>>> import numpy as np
>>> from numpy import linalg as LA
>>> np.set_printoptions(precision=2, suppress=True, linewidth=200)
>>> rng = np.random.default_rng(42261)
>>> W0 = np.triu(rng.random((5, 5)) < 0.5, 1).astype(int)
>>> W0 = W0 + W0.T
>>> W0
array([[0, 1, 0, 1, 1],
       [1, 0, 1, 1, 1],
       [0, 1, 0, 0, 1],
       [1, 1, 0, 0, 1],
       [1, 1, 1, 1, 0]])
>>> vals, V = LA.eigh(W0)
>>> LA.eigvalsh(W0 @ W0)
array([ 0.13,  1.  ,  1.  ,  2.83, 11.05])
>>> np.round(V.T @ V, 2) + 0
array([[1., 0., 0., 0., 0.],
       [0., 1., 0., 0., 0.],
       [0., 0., 1., 0., 0.],
       [0., 0., 0., 1., 0.],
       [0., 0., 0., 0., 1.]])
>>> np.abs(V[:, -1])
array([0.44, 0.51, 0.31, 0.44, 0.51])
>>> np.round(V.T @ W0 @ V, 2) + 0
array([[-1.68,  0.  ,  0.  ,  0.  ,  0.  ],
       [ 0.  , -1.  ,  0.  ,  0.  ,  0.  ],
       [ 0.  ,  0.  , -1.  ,  0.  ,  0.  ],
       [ 0.  ,  0.  ,  0.  ,  0.36,  0.  ],
       [ 0.  ,  0.  ,  0.  ,  0.  ,  3.32]])
>>> G = W0.T @ W0
>>> G
array([[3, 2, 2, 2, 2],
       [2, 4, 1, 2, 3],
       [2, 1, 2, 2, 1],
       [2, 2, 2, 3, 2],
       [2, 3, 1, 2, 4]])
>>> LA.eigvalsh(G)[::-1]
array([11.05,  2.83,  1.  ,  1.  ,  0.13])
>>> np.allclose(G, G.T)
True
>>> (W0 @ W0.T).shape
(5, 5)
>>> th = np.radians(60)
>>> Rm = np.eye(5)
>>> Rm[3, 3] = Rm[4, 4] = np.cos(th)
>>> Rm[3, 4], Rm[4, 3] = -np.sin(th), np.sin(th)
>>> Rm
array([[ 1.  ,  0.  ,  0.  ,  0.  ,  0.  ],
       [ 0.  ,  1.  ,  0.  ,  0.  ,  0.  ],
       [ 0.  ,  0.  ,  1.  ,  0.  ,  0.  ],
       [ 0.  ,  0.  ,  0.  ,  0.5 , -0.87],
       [ 0.  ,  0.  ,  0.  ,  0.87,  0.5 ]])
>>> B = W0 @ Rm.T
>>> np.abs(B - W0).max(axis=0)
array([0.  , 0.  , 0.  , 1.37, 0.87])
>>> LA.svd(W0, compute_uv=False), LA.svd(B, compute_uv=False)
(array([3.32, 1.68, 1.  , 1.  , 0.36]), array([3.32, 1.68, 1.  , 1.  , 0.36]))
>>> np.allclose(LA.norm(W0, axis=1), LA.norm(B, axis=1))
True
>>> labels = rng.integers(0, 3, 5)
>>> J = np.array([[2, 1, 1, 0, 2],
...     [1, 2, 0, 0, 1],
...     [2, 2, 1, 1, 0],
...     [2, 1, 0, 2, 1],
...     [1, 2, 0, 0, 1]]) * (labels[:, None] == labels)
>>> J
array([[2, 1, 0, 0, 0],
       [1, 2, 0, 0, 0],
       [0, 0, 1, 0, 0],
       [2, 1, 0, 2, 0],
       [0, 0, 0, 0, 1]])
>>> round(LA.det(J), 2)
np.float64(6.0)
>>> (J != 0).astype(int)
array([[1, 1, 0, 0, 0],
       [1, 1, 0, 0, 0],
       [0, 0, 1, 0, 0],
       [1, 1, 0, 1, 0],
       [0, 0, 0, 0, 1]])
>>> np.sort(LA.eigvals(J).real)
array([1., 1., 1., 2., 3.])
>>> (LA.matrix_power((J != 0) + (J.T != 0) + np.eye(5), 5) > 0).astype(int)
array([[1, 1, 0, 1, 0],
       [1, 1, 0, 1, 0],
       [0, 0, 1, 0, 0],
       [1, 1, 0, 1, 0],
       [0, 0, 0, 0, 1]])
>>> vec = np.array([-9, 7, 4, 7, 5])
>>> y = W0 @ vec
>>> beta, lr = np.zeros(5), 1 / LA.norm(W0, 2) ** 2
>>> for i in range(8):
...     beta -= lr * W0.T @ (W0 @ beta - y)
...     if i % 2 == 0: print(i, round(LA.norm(W0 @ beta - y), 2))
... 
0 11.74
2 9.24
4 7.51
6 6.21
>>> round(LA.cond(W0), 2)
np.float64(9.29)
>>> r0 = np.array([-6, -3])
>>> np.correlate(J[4], J[1], "full")
array([0, 0, 0, 0, 0, 0, 0, 2, 1])
>>> np.polyval(r0, J[4])
array([-3, -3, -3, -3, -9])
>>> np.cross(J[4, :3], J[1, :3])
array([0, 0, 0])
>>> np.array([np.convolve(row, r0, "same") for row in J])
array([[-12, -12,  -3,   0,   0],
       [ -6, -15,  -6,   0,   0],
       [  0,   0,  -6,  -3,   0],
       [-12, -12,  -3, -12,  -6],
       [  0,   0,   0,   0,  -6]])
>>> labels = rng.permutation(5)
>>> labels
array([4, 2, 3, 0, 1])
>>> B = J[labels][:, labels]
>>> np.diag(B)
array([1, 1, 2, 2, 2])
>>> vals, V = LA.eig(J)
>>> np.sort(LA.eigvals(J.T))
array([1., 1., 1., 2., 3.])
>>> np.prod(vals)
np.float64(6.0)
>>> A = np.loadtxt("x.csv", delimiter=",")
>>> A
array([[-0.8 ,  0.29, -0.57,  0.  ],
       [-1.67,  0.54, -1.1 , -0.02],
       [ 3.51, -1.17,  2.36,  0.01],
       [ 2.43, -0.8 ,  1.63,  0.01],
       [ 3.63, -1.22,  2.41, -0.04],
       [-2.21,  0.73, -1.5 ,  0.02],
       [ 0.02,  0.01, -0.01, -0.04],
       [ 2.35, -0.81,  1.57, -0.01],
       [ 2.03, -0.71,  1.33, -0.04],
       [ 3.52, -1.18,  2.37,  0.01],
       [-6.15,  2.04, -4.12,  0.  ],
       [-2.01,  0.69, -1.38,  0.03],
       [ 0.86, -0.31,  0.57,  0.02],
       [-0.66,  0.23, -0.43, -0.01],
       [ 6.06, -2.01,  4.04,  0.01],
       [ 6.06, -2.02,  4.04, -0.01],
       [ 5.39, -1.79,  3.57,  0.01],
       [-0.64,  0.22, -0.39, -0.04],
       [ 2.6 , -0.88,  1.72, -0.02],
       [-5.89,  2.01, -3.95, -0.01],
       [ 3.19, -1.06,  2.11,  0.04],
       [ 0.47, -0.16,  0.31,  0.  ],
       [-4.66,  1.55, -3.13,  0.01],
       [-2.47,  0.8 , -1.64,  0.02],
       [-5.12,  1.74, -3.43,  0.01],
       [-2.61,  0.87, -1.7 ,  0.01],
       [-0.9 ,  0.3 , -0.61, -0.01],
       [-3.85,  1.27, -2.56,  0.02],
       [-0.49,  0.18, -0.35,  0.02]])
>>> B = A / LA.norm(A, axis=1, keepdims=True)
>>> G = B @ B.T
>>> LA.norm(B, axis=1)
array([1., 1., 1., 1., 1., 1., 1., 1., 1., 1., 1., 1., 1., 1., 1., 1., 1., 1., 1., 1., 1., 1., 1., 1., 1., 1., 1., 1., 1.])
>>> np.round(np.degrees(np.arccos(np.clip(G[17, 19], -1, 1))), 2)
np.float64(3.76)
>>> G[17]
array([ 1.  ,  1.  , -1.  , -1.  , -1.  ,  1.  , -0.14, -1.  , -1.  , -1.  ,  1.  ,  1.  , -1.  ,  1.  , -1.  , -1.  , -1.  ,  1.  , -1.  ,  1.  , -1.  , -1.  ,  1.  ,  1.  ,  1.  ,  1.  ,  1.  ,
        1.  ,  0.99])
>>> m1 = np.load("a.npy")
>>> m1
array([[0, 0, 0],
       [0, 0, 1],
       [0, 1, 0]])
>>> U, sig, vt = LA.svd(m1)
>>> V = vt[:(sig > 1e-8).sum()]
>>> vec = m1[0] + 4 * m1[2] + rng.integers(2) * np.eye(3)[2]
>>> vec
array([0., 4., 1.])
>>> LA.matrix_rank(np.vstack([m1, vec]))
np.int64(2)
>>> np.diag(V.T @ V)
array([0., 1., 1.])
>>> arr = np.load("m.npy")
>>> arr
array([[-0.35, -0.94, -0.82],
       [-0.24, -0.81, -0.65],
       [ 0.  ,  0.  ,  0.  ],
       [-0.27, -0.87, -0.72],
       [-0.04, -0.19, -0.13],
       [-0.74, -1.  , -1.  ],
       [-0.12, -0.52, -0.37],
       [ 0.16,  0.64,  0.48],
       [-0.38, -0.96, -0.86],
       [ 0.  ,  0.  ,  0.  ],
       [ 0.38,  0.96,  0.86],
       [ 0.  ,  0.  ,  0.  ],
       [-0.48, -0.99, -0.93],
       [-0.31, -0.91, -0.78],
       [-0.16, -0.64, -0.48],
       [ 0.54,  0.99,  0.96],
       [-0.24, -0.81, -0.65],
       [ 0.  ,  0.  ,  0.  ],
       [-0.08, -0.36, -0.25],
       [-0.51, -0.99, -0.95],
       [ 0.24,  0.81,  0.65],
       [-0.12, -0.52, -0.37],
       [ 0.24,  0.81,  0.65]])
>>> labels = rng.permutation(5)
>>> labels
array([3, 2, 4, 0, 1])
>>> B = W0[labels][:, labels]
>>> np.trace(B)
np.int64(0)
>>> mat = np.load("w.npy")
>>> mat
array([[ 0.62, -0.06, -0.46,  0.16,  0.01],
       [-0.06,  0.11,  0.1 ,  0.19, -0.23],
       [-0.46,  0.1 ,  0.37, -0.01, -0.12],
       [ 0.16,  0.19, -0.01,  0.43, -0.43],
       [ 0.01, -0.23, -0.12, -0.43,  0.47]])
>>> # applying it twice changes nothing
>>> B = np.array([[-2, 0], [2, -2]])
>>> C = np.kron(B, mat)
>>> C
array([[-1.23,  0.11,  0.91, -0.31, -0.01,  0.  , -0.  , -0.  ,  0.  ,  0.  ],
       [ 0.11, -0.22, -0.19, -0.38,  0.45, -0.  ,  0.  ,  0.  ,  0.  , -0.  ],
       [ 0.91, -0.19, -0.73,  0.02,  0.24, -0.  ,  0.  ,  0.  , -0.  , -0.  ],
       [-0.31, -0.38,  0.02, -0.86,  0.86,  0.  ,  0.  , -0.  ,  0.  , -0.  ],
       [-0.01,  0.45,  0.24,  0.86, -0.95,  0.  , -0.  , -0.  , -0.  ,  0.  ],
       [ 1.23, -0.11, -0.91,  0.31,  0.01, -1.23,  0.11,  0.91, -0.31, -0.01],
       [-0.11,  0.22,  0.19,  0.38, -0.45,  0.11, -0.22, -0.19, -0.38,  0.45],
       [-0.91,  0.19,  0.73, -0.02, -0.24,  0.91, -0.19, -0.73,  0.02,  0.24],
       [ 0.31,  0.38, -0.02,  0.86, -0.86, -0.31, -0.38,  0.02, -0.86,  0.86],
       [ 0.01, -0.45, -0.24, -0.86,  0.95, -0.01,  0.45,  0.24,  0.86, -0.95]])
>>> C.shape
(10, 10)
>>> E = np.array([[7.0, 0.0, 9.0, 0.0],
...     [0.0, -2.0, 0.0, 0.0],
...     [9.0, 0.0, 7.0, 0.0],
...     [0.0, 0.0, 0.0, -2.0]])
>>> E
array([[ 7.,  0.,  9.,  0.],
       [ 0., -2.,  0.,  0.],
       [ 9.,  0.,  7.,  0.],
       [ 0.,  0.,  0., -2.]])
>>> r0, v = E[0], E[1]
>>> r0 @ r0
np.float64(130.0)
>>> pr = (r0 @ v) / (r0 @ r0) * r0
>>> pr
array([0., 0., 0., 0.])
>>> v - pr
array([ 0., -2.,  0.,  0.])
>>> r0 = np.array([-1, 2, 2, 0])
>>> B = E + np.outer(r0, np.eye(4)[2])
>>> LA.matrix_rank(B - E)
np.int64(1)
>>> LA.matrix_rank(LA.inv(B) - LA.inv(E), tol=1e-8)
np.int64(1)
>>> K = np.array([[2.07, 0.9, -0.6, 0.7],
...     [1.23, 1.4, -0.5, 0.4],
...     [0.61, -2.0, -1.9, 0.2],
...     [2.07, -0.7, 0.6, 0.7],
...     [-1.46, 1.5, 0.7, -0.5],
...     [-2.44, 0.7, -1.8, -0.8],
...     [-2.94, -0.9, -0.8, -1.0],
...     [2.37, -1.8, -0.8, 0.8],
...     [4.55, 0.3, 1.6, 1.5],
...     [-5.12, -0.3, 0.5, -1.7],
...     [-2.21, -2.3, -0.9, -0.7],
...     [1.55, 1.3, -0.7, 0.5]])
>>> K
array([[ 2.07,  0.9 , -0.6 ,  0.7 ],
       [ 1.23,  1.4 , -0.5 ,  0.4 ],
       [ 0.61, -2.  , -1.9 ,  0.2 ],
       [ 2.07, -0.7 ,  0.6 ,  0.7 ],
       [-1.46,  1.5 ,  0.7 , -0.5 ],
       [-2.44,  0.7 , -1.8 , -0.8 ],
       [-2.94, -0.9 , -0.8 , -1.  ],
       [ 2.37, -1.8 , -0.8 ,  0.8 ],
       [ 4.55,  0.3 ,  1.6 ,  1.5 ],
       [-5.12, -0.3 ,  0.5 , -1.7 ],
       [-2.21, -2.3 , -0.9 , -0.7 ],
       [ 1.55,  1.3 , -0.7 ,  0.5 ]])
>>> P = K @ LA.solve(K.T @ K, K.T)
>>> P @ K[:, 0]
array([ 2.07,  1.23,  0.61,  2.07, -1.46, -2.44, -2.94,  2.37,  4.55, -5.12, -2.21,  1.55])
>>> np.allclose(P @ P, P)
True
>>> round(np.trace(P), 2)
np.float64(4.0)
